$ python3 -q
>>> import numpy as np
>>> np.set_printoptions(precision=2, suppress=True, linewidth=200)
>>> rng = np.random.default_rng(6448)
>>> labels = rng.integers(0, 2, 9)
>>> X = np.triu((labels[:, None] == labels) & (rng.random((9, 9)) < 0.8), 1).astype(int)
>>> X += X.T
>>> X
array([[0, 0, 1, 1, 1, 1, 1, 0, 1],
       [0, 0, 0, 0, 0, 0, 0, 0, 0],
       [1, 0, 0, 1, 1, 1, 1, 1, 1],
       [1, 0, 1, 0, 1, 1, 0, 1, 0],
       [1, 0, 1, 1, 0, 1, 1, 1, 1],
       [1, 0, 1, 1, 1, 0, 1, 1, 1],
       [1, 0, 1, 0, 1, 1, 0, 0, 1],
       [0, 0, 1, 1, 1, 1, 0, 0, 1],
       [1, 0, 1, 0, 1, 1, 1, 1, 0]])
>>> np.linalg.matrix_power(X, 2)
array([[6, 0, 5, 3, 5, 5, 4, 5, 4],
       [0, 0, 0, 0, 0, 0, 0, 0, 0],
       [5, 0, 7, 4, 6, 6, 4, 4, 5],
       [3, 0, 4, 5, 4, 4, 4, 3, 5],
       [5, 0, 6, 4, 7, 6, 4, 4, 5],
       [5, 0, 6, 4, 6, 7, 4, 4, 5],
       [4, 0, 4, 4, 4, 4, 5, 4, 4],
       [5, 0, 4, 3, 4, 4, 4, 5, 3],
       [4, 0, 5, 5, 5, 5, 4, 3, 6]])
>>> X @ X
array([[6, 0, 5, 3, 5, 5, 4, 5, 4],
       [0, 0, 0, 0, 0, 0, 0, 0, 0],
       [5, 0, 7, 4, 6, 6, 4, 4, 5],
       [3, 0, 4, 5, 4, 4, 4, 3, 5],
       [5, 0, 6, 4, 7, 6, 4, 4, 5],
       [5, 0, 6, 4, 6, 7, 4, 4, 5],
       [4, 0, 4, 4, 4, 4, 5, 4, 4],
       [5, 0, 4, 3, 4, 4, 4, 5, 3],
       [4, 0, 5, 5, 5, 5, 4, 3, 6]])
>>> np.allclose(X @ X.T, X.T @ X)
True
>>> np.round(np.sort(np.abs(np.linalg.eigvals(X))), 2) + 0
array([0.  , 0.  , 0.72, 1.  , 1.  , 1.  , 1.82, 2.  , 6.1 ])
>>> X.sum(axis=0)
array([6, 0, 7, 5, 7, 7, 5, 5, 6])
>>> X @ X
array([[6, 0, 5, 3, 5, 5, 4, 5, 4],
       [0, 0, 0, 0, 0, 0, 0, 0, 0],
       [5, 0, 7, 4, 6, 6, 4, 4, 5],
       [3, 0, 4, 5, 4, 4, 4, 3, 5],
       [5, 0, 6, 4, 7, 6, 4, 4, 5],
       [5, 0, 6, 4, 6, 7, 4, 4, 5],
       [4, 0, 4, 4, 4, 4, 5, 4, 4],
       [5, 0, 4, 3, 4, 4, 4, 5, 3],
       [4, 0, 5, 5, 5, 5, 4, 3, 6]])
>>> np.trace(X @ X @ X) // 6
np.int64(35)
>>> np.argwhere(np.triu(X))
array([[0, 2],
       [0, 3],
       [0, 4],
       [0, 5],
       [0, 6],
       [0, 8],
       [2, 3],
       [2, 4],
       [2, 5],
       [2, 6],
       [2, 7],
       [2, 8],
       [3, 4],
       [3, 5],
       [3, 7],
       [4, 5],
       [4, 6],
       [4, 7],
       [4, 8],
       [5, 6],
       [5, 7],
       [5, 8],
       [6, 8],
       [7, 8]])
>>> low = np.diag(X.sum(axis=1)) - X
>>> np.round(np.linalg.eigvalsh(low), 2) + 0
array([0.  , 0.  , 4.38, 5.38, 6.62, 7.62, 8.  , 8.  , 8.  ])
>>> round(np.linalg.det(low[1:, 1:]))
0
>>> np.linalg.matrix_rank(low)
np.int64(7)
>>> low @ np.ones(9)
array([0., 0., 0., 0., 0., 0., 0., 0., 0.])
